% python3 -q
>>> import numpy as np
>>> from numpy import linalg as LA
>>> np.set_printoptions(precision=1, suppress=True, linewidth=160)
>>> rd = lambda a: np.round(a, 1) + 0
>>> A = np.loadtxt("dump.csv", delimiter=",")
>>> A
array([[-3. , -0.7,  0.6, -1.1],
       [ 6.8,  1.4,  0.8,  0. ],
       [-0.9, -0.2,  0.2,  0.7],
       [ 1.2,  0.2,  0.7, -0.3],
       [-3. , -0.7,  0.2,  0.7],
       [ 3.7,  0.8,  1.1, -0.3],
       [ 5.7,  1.1,  1.6, -1.8],
       [-1.2, -0.3, -0.3, -0.2],
       [ 2.7,  0.5,  0. ,  0. ],
       [-3.3, -0.6,  1.2, -0.7],
       [ 1.9,  0.4, -1.4, -0.8],
       [-4.8, -1. ,  0.3,  0.1],
       [-1. , -0.2, -0.2,  0.3],
       [ 5.4,  1.1, -0.5, -0.5],
       [ 3.9,  0.8, -0.1,  1.5],
       [ 2.4,  0.5,  0.2,  0.1],
       [ 1.5,  0.4, -0.2, -1.5],
       [-1.6, -0.3,  0.9, -0.7],
       [-3.7, -0.7, -0.1, -0.2],
       [-3. , -0.5, -1.6, -0.7],
       [ 7.4,  1.6, -0.4, -2.3],
       [-3.9, -0.9,  1.1,  1.4],
       [-0.6, -0.1,  0.8, -0.8],
       [ 0.5,  0.1, -0.4,  0.8],
       [-0.8, -0.2,  0. , -0.1],
       [ 3.1,  0.6, -0.1, -1.5],
       [ 0.4,  0.2,  0.2,  0.8],
       [ 2.3,  0.4,  1.2,  1.1],
       [ 5. ,  1. ,  0.2, -2. ],
       [ 5.3,  1. , -0.5,  0.5],
       [ 5.5,  1.1, -0.6, -1.4],
       [ 0.2,  0.1,  0.5, -1. ],
       [ 4.1,  0.9, -0.6,  1.6],
       [-3.4, -0.7, -0.2, -0.7],
       [-0.4, -0.1, -1.5,  1. ],
       [-3.3, -0.6,  0.9, -1. ],
       [ 0.3,  0.1, -0.1,  1.1]])
>>> [round(float(x), 1) for x in LA.svd(A, compute_uv=False)[:3]]
[21.6, 6.1, 4.5]
>>> rd(np.abs(LA.svd(A)[2][-1]))
array([0.2, 1. , 0. , 0. ])
>>> feats = np.array([[10, 10, 4, 1, 9],
...     [10, 10, 4, 1, 9],
...     [4, 4, 2, 1, 3],
...     [1, 1, 1, 1, 0],
...     [9, 9, 3, 0, 9]])
>>> U, sig, VT = LA.svd(feats)
>>> rd(sig)
array([29.9,  2.1,  0. ,  0. ,  0. ])
>>> out = U[:, :2] @ np.diag(sig[:2]) @ VT[:2]
>>> rd(out)
array([[10., 10.,  4.,  1.,  9.],
       [10., 10.,  4.,  1.,  9.],
       [ 4.,  4.,  2.,  1.,  3.],
       [ 1.,  1.,  1.,  1.,  0.],
       [ 9.,  9.,  3.,  0.,  9.]])
>>> LA.matrix_rank(out)
np.int64(2)
>>> LA.matrix_rank(feats, rtol=0.05)
np.int64(2)
>>> rd(np.abs(feats - out).max())
np.float64(0.0)
